% ipython --no-banner

In [1]: import numpy as np

In [2]: np.set_printoptions(precision=2, suppress=True, linewidth=100)

In [3]: def rd(a):
   ...:     return np.round(a, 2) + 0
   ...: 

In [4]: arr = np.loadtxt("out6.csv", delimiter=",")

In [5]: print(arr)
[[4.3 4.  4.  1.  4.  5.  4.  4.  1.  0. ]
 [4.  2.3 5.  1.  3.  4.  0.  3.  4.  2. ]
 [3.  0.  2.3 0.  1.  0.  4.  3.  3.  1. ]
 [5.  0.  0.  3.3 2.  3.  4.  0.  5.  5. ]
 [1.  3.  5.  0.  5.3 4.  0.  4.  1.  2. ]
 [5.  1.  3.  5.  5.  2.3 3.  5.  1.  5. ]
 [4.  3.  4.  5.  3.  5.  2.3 2.  4.  1. ]
 [4.  1.  3.  5.  2.  0.  3.  3.3 0.  0. ]
 [0.  1.  3.  5.  0.  5.  2.  0.  0.3 2. ]
 [4.  4.  4.  1.  4.  5.  4.  4.  1.  0.3]]

In [6]: O, Rm = np.linalg.qr(arr)

In [7]: print(O.shape, Rm.shape)
(10, 10) (10, 10)

In [8]: print(rd(O @ Rm))
[[4.3 4.  4.  1.  4.  5.  4.  4.  1.  0. ]
 [4.  2.3 5.  1.  3.  4.  0.  3.  4.  2. ]
 [3.  0.  2.3 0.  1.  0.  4.  3.  3.  1. ]
 [5.  0.  0.  3.3 2.  3.  4.  0.  5.  5. ]
 [1.  3.  5.  0.  5.3 4.  0.  4.  1.  2. ]
 [5.  1.  3.  5.  5.  2.3 3.  5.  1.  5. ]
 [4.  3.  4.  5.  3.  5.  2.3 2.  4.  1. ]
 [4.  1.  3.  5.  2.  0.  3.  3.3 0.  0. ]
 [0.  1.  3.  5.  0.  5.  2.  0.  0.3 2. ]
 [4.  4.  4.  1.  4.  5.  4.  4.  1.  0.3]]

In [9]: print(rd(abs(Rm[0, 0])), rd(np.linalg.norm(arr[:, 0])))
11.94 11.94

In [10]: print(rd(np.abs(np.diag(Rm))))
[11.94  5.23  4.15  6.74  3.56  4.18  4.05  1.23  1.92  0.27]

In [11]: print(rd(np.trace(O @ O.T)))
10.0

In [12]: print(arr.shape)
(10, 10)

In [13]: print(rd(arr.mean(axis=0)))
[3.43 1.93 3.33 2.63 2.93 3.33 2.63 2.83 2.03 1.83]

In [14]: print(rd(np.linalg.svd(arr, compute_uv=False)))
[28.18  9.45  7.05  6.52  5.59  4.11  2.95  1.46  0.57  0.1 ]

In [15]: print(rd(arr - arr[0]))
[[ 0.   0.   0.   0.   0.   0.   0.   0.   0.   0. ]
 [-0.3 -1.7  1.   0.  -1.  -1.  -4.  -1.   3.   2. ]
 [-1.3 -4.  -1.7 -1.  -3.  -5.   0.  -1.   2.   1. ]
 [ 0.7 -4.  -4.   2.3 -2.  -2.   0.  -4.   4.   5. ]
 [-3.3 -1.   1.  -1.   1.3 -1.  -4.   0.   0.   2. ]
 [ 0.7 -3.  -1.   4.   1.  -2.7 -1.   1.   0.   5. ]
 [-0.3 -1.   0.   4.  -1.   0.  -1.7 -2.   3.   1. ]
 [-0.3 -3.  -1.   4.  -2.  -5.  -1.  -0.7 -1.   0. ]
 [-4.3 -3.  -1.   4.  -4.   0.  -2.  -4.  -0.7  2. ]
 [-0.3  0.   0.   0.   0.   0.   0.   0.   0.   0.3]]

In [16]: print(np.count_nonzero(arr))
84

In [17]: print(arr.sum(axis=0))
[34.3 19.3 33.3 26.3 29.3 33.3 26.3 28.3 20.3 18.3]

In [18]: out = np.linalg.inv(arr)

In [19]: print(rd(np.linalg.cond(arr)))
284.33

In [20]: print(rd(np.linalg.inv(out)))
[[4.3 4.  4.  1.  4.  5.  4.  4.  1.  0. ]
 [4.  2.3 5.  1.  3.  4.  0.  3.  4.  2. ]
 [3.  0.  2.3 0.  1.  0.  4.  3.  3.  1. ]
 [5.  0.  0.  3.3 2.  3.  4.  0.  5.  5. ]
 [1.  3.  5.  0.  5.3 4.  0.  4.  1.  2. ]
 [5.  1.  3.  5.  5.  2.3 3.  5.  1.  5. ]
 [4.  3.  4.  5.  3.  5.  2.3 2.  4.  1. ]
 [4.  1.  3.  5.  2.  0.  3.  3.3 0.  0. ]
 [0.  1.  3.  5.  0.  5.  2.  0.  0.3 2. ]
 [4.  4.  4.  1.  4.  5.  4.  4.  1.  0.3]]

In [21]: print(rd(np.linalg.slogdet(arr)[0]))
-1.0

In [22]: feats = np.load("block4.npy")

In [23]: print(feats)
[[5. 1. 0. 0. 0. 0. 0. 0. 0.]
 [0. 5. 1. 0. 0. 0. 0. 0. 0.]
 [0. 0. 5. 1. 0. 0. 0. 0. 0.]
 [0. 0. 0. 5. 1. 0. 0. 0. 0.]
 [0. 0. 0. 0. 5. 1. 0. 0. 0.]
 [0. 0. 0. 0. 0. 5. 1. 0. 0.]
 [0. 0. 0. 0. 0. 0. 5. 1. 0.]
 [0. 0. 0. 0. 0. 0. 0. 5. 1.]
 [0. 0. 0. 0. 0. 0. 0. 0. 5.]]

In [24]: rng = np.random.default_rng(29131)

In [25]: labels = rng.permutation(9)

In [26]: out = feats[:, labels] * rng.choice([-1, 1], 9)

In [27]: print(out)
[[ 5.  0.  0.  0.  1.  0. -0.  0.  0.]
 [ 0.  0.  1.  0.  5.  0. -0.  0.  0.]
 [ 0.  1.  5.  0.  0.  0. -0.  0.  0.]
 [ 0.  5.  0.  0.  0.  1. -0.  0.  0.]
 [ 0.  0.  0.  0.  0.  5. -0.  1.  0.]
 [ 0.  0.  0.  1.  0.  0. -0.  5.  0.]
 [ 0.  0.  0.  5.  0.  0. -1.  0.  0.]
 [ 0.  0.  0.  0.  0.  0. -5.  0.  1.]
 [ 0.  0.  0.  0.  0.  0. -0.  0.  5.]]

In [28]: left, _, Vt = np.linalg.svd(feats.T @ out)

In [29]: print(rd(np.linalg.lstsq(feats, out)[0]))
[[ 1.  0.  0.  0.  0.  0.  0.  0.  0.]
 [ 0.  0.  0.  0.  1.  0.  0.  0.  0.]
 [ 0.  0.  1.  0.  0.  0.  0.  0.  0.]
 [ 0.  1.  0.  0.  0.  0.  0.  0.  0.]
 [ 0.  0.  0.  0.  0.  1.  0.  0.  0.]
 [ 0.  0.  0.  0.  0.  0.  0.  1.  0.]
 [ 0.  0.  0.  1.  0.  0.  0.  0.  0.]
 [ 0.  0.  0.  0.  0.  0. -1.  0.  0.]
 [ 0.  0.  0.  0.  0.  0.  0.  0.  1.]]

In [30]: print(labels)
[0 3 2 6 1 4 7 5 8]

In [31]: print(rd(left @ Vt))
[[ 1.  0.  0.  0.  0.  0.  0.  0.  0.]
 [ 0.  0.  0.  0.  1.  0.  0.  0.  0.]
 [ 0.  0.  1.  0.  0.  0.  0.  0.  0.]
 [ 0.  1.  0.  0.  0.  0.  0.  0.  0.]
 [ 0.  0.  0.  0.  0.  1.  0.  0.  0.]
 [ 0.  0.  0.  0.  0.  0.  0.  1.  0.]
 [ 0.  0.  0.  1.  0.  0.  0.  0.  0.]
 [ 0.  0.  0.  0.  0.  0. -1.  0.  0.]
 [ 0.  0.  0.  0.  0.  0.  0.  0.  1.]]

In [32]: W0 = np.load("x.npy")

In [33]: print(W0)
[[-1  2 -2  1 -3]
 [-3 -1  2 -2  1]
 [ 1 -3 -1  2 -2]
 [-2  1 -3 -1  2]
 [ 2 -2  1 -3 -1]]

In [34]: print(W0 @ (-1.0) ** np.arange(5))
[-9.  3. -1. -3.  7.]

In [35]: labels = rng.permutation(5)

In [36]: print(labels)
[3 0 2 4 1]

In [37]: out = W0[labels][:, labels]

In [38]: print(np.allclose(out, W0))
False

In [39]: print(np.trace(out))
-5

In [40]: print(out)
[[-1 -2 -3  2  1]
 [ 1 -1 -2 -3  2]
 [ 2  1 -1 -2 -3]
 [-3  2  1 -1 -2]
 [-2 -3  2  1 -1]]

In [41]: E = np.loadtxt("sample1.csv", delimiter=",")

In [42]: print(rd(E))
[[ 0.14 -0.03  0.13 -0.06 -0.03  0.06 -0.16 -0.12 -0.24]
 [-0.03  0.01 -0.03  0.01  0.01 -0.01  0.03  0.02  0.05]
 [ 0.13 -0.03  0.12 -0.05 -0.03  0.05 -0.14 -0.1  -0.22]
 [-0.06  0.01 -0.05  0.02  0.01 -0.02  0.06  0.05  0.1 ]
 [-0.03  0.01 -0.03  0.01  0.01 -0.01  0.03  0.02  0.05]
 [ 0.06 -0.01  0.05 -0.02 -0.01  0.02 -0.06 -0.05 -0.1 ]
 [-0.16  0.03 -0.14  0.06  0.03 -0.06  0.17  0.13  0.27]
 [-0.12  0.02 -0.1   0.05  0.02 -0.05  0.13  0.09  0.2 ]
 [-0.24  0.05 -0.22  0.1   0.05 -0.1   0.27  0.2   0.42]]

In [43]: x = np.array([-1, 0, 1, -1, 2, -2, 1, 2, -1])

In [44]: print(rd(E @ E @ x))
[-0.27  0.05 -0.25  0.11  0.05 -0.11  0.3   0.22  0.46]

In [45]: print(rd(E @ x))
[-0.27  0.05 -0.25  0.11  0.05 -0.11  0.3   0.22  0.46]
